% ipython --no-banner

In [1]: import numpy as np

In [2]: from numpy import linalg as LA

In [3]: np.set_printoptions(precision=2, suppress=True, linewidth=120, floatmode="fixed")

In [4]: tidy = lambda a: np.round(a, 2) + 0

In [5]: B = np.array([[1, 1], [1, -1]])

In [6]: rng = np.random.default_rng(81810)

In [7]: W0 = np.kron(B, np.kron(B, B))[rng.permutation(8)][:7]

In [8]: W0
Out[8]: 
array([[ 1,  1, -1, -1,  1,  1, -1, -1],
       [ 1, -1, -1,  1,  1, -1, -1,  1],
       [ 1, -1, -1,  1, -1,  1,  1, -1],
       [ 1, -1,  1, -1, -1,  1, -1,  1],
       [ 1,  1,  1,  1,  1,  1,  1,  1],
       [ 1,  1,  1,  1, -1, -1, -1, -1],
       [ 1,  1, -1, -1, -1, -1,  1,  1]])

In [9]: th = np.radians(15)

In [10]: R = np.eye(8)

In [11]: R[4, 4] = R[7, 7] = np.cos(th)

In [12]: R[4, 7], R[7, 4] = -np.sin(th), np.sin(th)

In [13]: tidy(R)
Out[13]: 
array([[ 1.00,  0.00,  0.00,  0.00,  0.00,  0.00,  0.00,  0.00],
       [ 0.00,  1.00,  0.00,  0.00,  0.00,  0.00,  0.00,  0.00],
       [ 0.00,  0.00,  1.00,  0.00,  0.00,  0.00,  0.00,  0.00],
       [ 0.00,  0.00,  0.00,  1.00,  0.00,  0.00,  0.00,  0.00],
       [ 0.00,  0.00,  0.00,  0.00,  0.97,  0.00,  0.00, -0.26],
       [ 0.00,  0.00,  0.00,  0.00,  0.00,  1.00,  0.00,  0.00],
       [ 0.00,  0.00,  0.00,  0.00,  0.00,  0.00,  1.00,  0.00],
       [ 0.00,  0.00,  0.00,  0.00,  0.26,  0.00,  0.00,  0.97]])

In [14]: B = W0 @ R.T

In [15]: tidy(LA.det(R)), tidy(np.trace(R))
Out[15]: (np.float64(1.0), np.float64(7.93))

In [16]: tidy(B)
Out[16]: 
array([[ 1.00,  1.00, -1.00, -1.00,  1.22,  1.00, -1.00, -0.71],
       [ 1.00, -1.00, -1.00,  1.00,  0.71, -1.00, -1.00,  1.22],
       [ 1.00, -1.00, -1.00,  1.00, -0.71,  1.00,  1.00, -1.22],
       [ 1.00, -1.00,  1.00, -1.00, -1.22,  1.00, -1.00,  0.71],
       [ 1.00,  1.00,  1.00,  1.00,  0.71,  1.00,  1.00,  1.22],
       [ 1.00,  1.00,  1.00,  1.00, -0.71, -1.00, -1.00, -1.22],
       [ 1.00,  1.00, -1.00, -1.00, -1.22, -1.00,  1.00,  0.71]])

In [17]: f = np.array([1, 8, 1, 2, 2])

In [18]: M = 5 * np.eye(5) + np.outer(f, f)

In [19]: M
Out[19]: 
array([[ 6.00,  8.00,  1.00,  2.00,  2.00],
       [ 8.00, 69.00,  8.00, 16.00, 16.00],
       [ 1.00,  8.00,  6.00,  2.00,  2.00],
       [ 2.00, 16.00,  2.00,  9.00,  4.00],
       [ 2.00, 16.00,  2.00,  4.00,  9.00]])

In [20]: np.trace(M)
Out[20]: np.float64(99.0)

In [21]: tidy(np.abs(LA.eigvals(M)).max())
Out[21]: np.float64(79.0)

In [22]: M @ M
Out[22]: 
array([[ 109.00,  672.00,   84.00,  168.00,  168.00],
       [ 672.00, 5401.00,  672.00, 1344.00, 1344.00],
       [  84.00,  672.00,  109.00,  168.00,  168.00],
       [ 168.00, 1344.00,  168.00,  361.00,  336.00],
       [ 168.00, 1344.00,  168.00,  336.00,  361.00]])

In [23]: vec = np.ones(5)

In [24]: for _ in range(3):
    ...:     vec = M @ vec
    ...:     vec /= LA.norm(vec)
    ...:     print(round(vec @ M @ vec, 2))
    ...: 
78.74
79.0
79.0

In [25]: tidy(vec)
Out[25]: array([0.12, 0.93, 0.12, 0.23, 0.23])

In [26]: mat = np.array([[5.0, 1.0, 1.0, 1.0, 1.0, 1.0, 1.0],
    ...:     [1.0, 5.0, 1.0, 1.0, 1.0, 1.0, 1.0],
    ...:     [1.0, 1.0, 5.0, 1.0, 1.0, 1.0, 1.0],
    ...:     [1.0, 1.0, 1.0, 5.0, 1.0, 1.0, 1.0],
    ...:     [1.0, 1.0, 1.0, 1.0, 5.0, 1.0, 1.0],
    ...:     [1.0, 1.0, 1.0, 1.0, 1.0, 5.0, 1.0],
    ...:     [1.0, 1.0, 1.0, 1.0, 1.0, 1.0, 5.0]])

In [27]: evals, V = LA.eigh(mat)

In [28]: vec = np.array([5, 3, 3, 5, 1, -3, -3])

In [29]: tidy(V * np.sqrt(evals) @ V.T)
Out[29]: 
array([[2.19, 0.19, 0.19, 0.19, 0.19, 0.19, 0.19],
       [0.19, 2.19, 0.19, 0.19, 0.19, 0.19, 0.19],
       [0.19, 0.19, 2.19, 0.19, 0.19, 0.19, 0.19],
       [0.19, 0.19, 0.19, 2.19, 0.19, 0.19, 0.19],
       [0.19, 0.19, 0.19, 0.19, 2.19, 0.19, 0.19],
       [0.19, 0.19, 0.19, 0.19, 0.19, 2.19, 0.19],
       [0.19, 0.19, 0.19, 0.19, 0.19, 0.19, 2.19]])

In [30]: tidy(V * np.abs(evals) @ V.T)
Out[30]: 
array([[5.00, 1.00, 1.00, 1.00, 1.00, 1.00, 1.00],
       [1.00, 5.00, 1.00, 1.00, 1.00, 1.00, 1.00],
       [1.00, 1.00, 5.00, 1.00, 1.00, 1.00, 1.00],
       [1.00, 1.00, 1.00, 5.00, 1.00, 1.00, 1.00],
       [1.00, 1.00, 1.00, 1.00, 5.00, 1.00, 1.00],
       [1.00, 1.00, 1.00, 1.00, 1.00, 5.00, 1.00],
       [1.00, 1.00, 1.00, 1.00, 1.00, 1.00, 5.00]])

In [31]: tidy(vec @ mat @ vec / (vec @ vec)), tidy(evals[0]), tidy(evals[-1])
Out[31]: (np.float64(5.39), np.float64(4.0), np.float64(11.0))

In [32]: np.abs(mat).sum(axis=1).max(), tidy(np.abs(evals).max())
Out[32]: (np.float64(11.0), np.float64(11.0))

In [33]: evals, V = LA.eigvalsh(mat)
---------------------------------------------------------------------------
ValueError                                Traceback (most recent call last)
Cell In[33], line 1
----> 1 evals, V = LA.eigvalsh(mat)

ValueError: too many values to unpack (expected 2)

In [34]: evals, V = LA.eigh(mat)

In [35]: tidy(LA.eigvalsh(mat + -2 * np.eye(7)))
Out[35]: array([2.00, 2.00, 2.00, 2.00, 2.00, 2.00, 9.00])

In [36]: tidy(np.abs(V[:, -1]))
Out[36]: array([0.38, 0.38, 0.38, 0.38, 0.38, 0.38, 0.38])

In [37]: np.unique(evals.round(6) + 0, return_counts=True)[1]
Out[37]: array([6, 1])

In [38]: np.abs(V[:, -1]).round(6).argmax()
Out[38]: np.int64(0)

In [39]: tidy(V @ np.diag(evals) @ V.T)
Out[39]: 
array([[5.00, 1.00, 1.00, 1.00, 1.00, 1.00, 1.00],
       [1.00, 5.00, 1.00, 1.00, 1.00, 1.00, 1.00],
       [1.00, 1.00, 5.00, 1.00, 1.00, 1.00, 1.00],
       [1.00, 1.00, 1.00, 5.00, 1.00, 1.00, 1.00],
       [1.00, 1.00, 1.00, 1.00, 5.00, 1.00, 1.00],
       [1.00, 1.00, 1.00, 1.00, 1.00, 5.00, 1.00],
       [1.00, 1.00, 1.00, 1.00, 1.00, 1.00, 5.00]])

In [40]: low = LA.cholesky(mat)

In [41]: tidy(low)
Out[41]: 
array([[2.24, 0.00, 0.00, 0.00, 0.00, 0.00, 0.00],
       [0.45, 2.19, 0.00, 0.00, 0.00, 0.00, 0.00],
       [0.45, 0.37, 2.16, 0.00, 0.00, 0.00, 0.00],
       [0.45, 0.37, 0.31, 2.14, 0.00, 0.00, 0.00],
       [0.45, 0.37, 0.31, 0.27, 2.12, 0.00, 0.00],
       [0.45, 0.37, 0.31, 0.27, 0.24, 2.11, 0.00],
       [0.45, 0.37, 0.31, 0.27, 0.24, 0.21, 2.10]])

In [42]: tidy(np.diag(low) ** 2)
Out[42]: array([5.00, 4.80, 4.67, 4.57, 4.50, 4.44, 4.40])

In [43]: mat / np.sqrt(np.outer(np.diag(mat), np.diag(mat)))
Out[43]: 
array([[1.00, 0.20, 0.20, 0.20, 0.20, 0.20, 0.20],
       [0.20, 1.00, 0.20, 0.20, 0.20, 0.20, 0.20],
       [0.20, 0.20, 1.00, 0.20, 0.20, 0.20, 0.20],
       [0.20, 0.20, 0.20, 1.00, 0.20, 0.20, 0.20],
       [0.20, 0.20, 0.20, 0.20, 1.00, 0.20, 0.20],
       [0.20, 0.20, 0.20, 0.20, 0.20, 1.00, 0.20],
       [0.20, 0.20, 0.20, 0.20, 0.20, 0.20, 1.00]])

In [44]: tidy(low @ low.T)
Out[44]: 
array([[5.00, 1.00, 1.00, 1.00, 1.00, 1.00, 1.00],
       [1.00, 5.00, 1.00, 1.00, 1.00, 1.00, 1.00],
       [1.00, 1.00, 5.00, 1.00, 1.00, 1.00, 1.00],
       [1.00, 1.00, 1.00, 5.00, 1.00, 1.00, 1.00],
       [1.00, 1.00, 1.00, 1.00, 5.00, 1.00, 1.00],
       [1.00, 1.00, 1.00, 1.00, 1.00, 5.00, 1.00],
       [1.00, 1.00, 1.00, 1.00, 1.00, 1.00, 5.00]])
